$ python3 -q
>>> import numpy as np
>>> import numpy.linalg as la
>>> np.set_printoptions(precision=1, suppress=True, linewidth=160)
>>> M = np.maximum(np.array([[5, -2],
...     [-3, -2],
...     [2, -3],
...     [0, -1],
...     [-5, 3],
...     [2, 0],
...     [-5, 4],
...     [4, 3],
...     [0, -5],
...     [2, 5],
...     [-4, -2],
...     [-3, 1],
...     [-4, 2],
...     [-4, 2],
...     [-2, 5],
...     [1, -3],
...     [-2, 5],
...     [-5, 1],
...     [-1, 4],
...     [-2, -4],
...     [-5, 3],
...     [4, 4],
...     [5, 4],
...     [-2, 1],
...     [-4, -5],
...     [2, 1],
...     [1, -3],
...     [3, -5],
...     [5, -3],
...     [-4, -3],
...     [0, -2],
...     [-2, -4],
...     [3, 1],
...     [5, -4]]) @ np.array([[1, 3, 0, 2], [2, 5, 1, 1]]) + np.array([-1, 1, 1, 0]), 0)
>>> print(M)
[[ 0  6  0  8]
 [ 0  0  0  0]
 [ 0  0  0  1]
 [ 0  0  0  0]
 [ 0  1  4  0]
 [ 1  7  1  4]
 [ 2  6  5  0]
 [ 9 28  4 11]
 [ 0  0  0  0]
 [11 32  6  9]
 [ 0  0  0  0]
 [ 0  0  2  0]
 [ 0  0  3  0]
 [ 0  0  3  0]
 [ 7 20  6  1]
 [ 0  0  0  0]
 [ 7 20  6  1]
 [ 0  0  2  0]
 [ 6 18  5  2]
 [ 0  0  0  0]
 [ 0  1  4  0]
 [11 33  5 12]
 [12 36  5 14]
 [ 0  0  2  0]
 [ 0  0  0  0]
 [ 3 12  2  5]
 [ 0  0  0  0]
 [ 0  0  0  1]
 [ 0  1  0  7]
 [ 0  0  0  0]
 [ 0  0  0  0]
 [ 0  0  0  0]
 [ 4 15  2  7]
 [ 0  0  0  6]]
>>> labels = M[:, 0] > np.median(M[:, 0])
>>> f = M[labels].mean(axis=0) - M[~labels].mean(axis=0)
>>> f
array([ 6.6, 20.2,  3.4,  5. ])
>>> np.round((((M - M.mean(axis=0)) @ f > 0) == labels).mean(), 1)
np.float64(0.9)
>>> print(np.argsort(-np.abs(f).round(6), kind="stable"))
[1 0 3 2]
>>> gram = np.cov(M, rowvar=False)
>>> gram
array([[ 14.4,  42.3,   6.4,  11.5],
       [ 42.3, 126.4,  18.6,  36.4],
       [  6.4,  18.6,   4.9,   3.1],
       [ 11.5,  36.4,   3.1,  16.8]])
>>> np.median(M, axis=0)
array([0. , 0. , 1.5, 0. ])
>>> np.argwhere(np.triu(np.abs(np.corrcoef(M.T)) > 0.8, 1))
array([[0, 1]])
>>> round(np.corrcoef(M[:, 0], M[:, 3])[0, 1], 1)
np.float64(0.7)
>>> np.polyfit(M[:, 0], M[:, 3], 1)
array([0.8, 0.9])
>>> Ac = M - M.mean(axis=0)
>>> left, s, Vt = la.svd(Ac, full_matrices=False)
>>> print(np.round(np.abs(Vt[-1]), 1) + 0)
[0.9 0.3 0.  0.1]
>>> print(np.searchsorted(np.cumsum(s ** 2) / (s ** 2).sum(), 0.9) + 1)
1
>>> print(np.round(s ** 2 / (s ** 2).sum(), 1) + 0)
[0.9 0.  0.  0. ]
>>> la.matrix_rank(Ac)
np.int64(4)
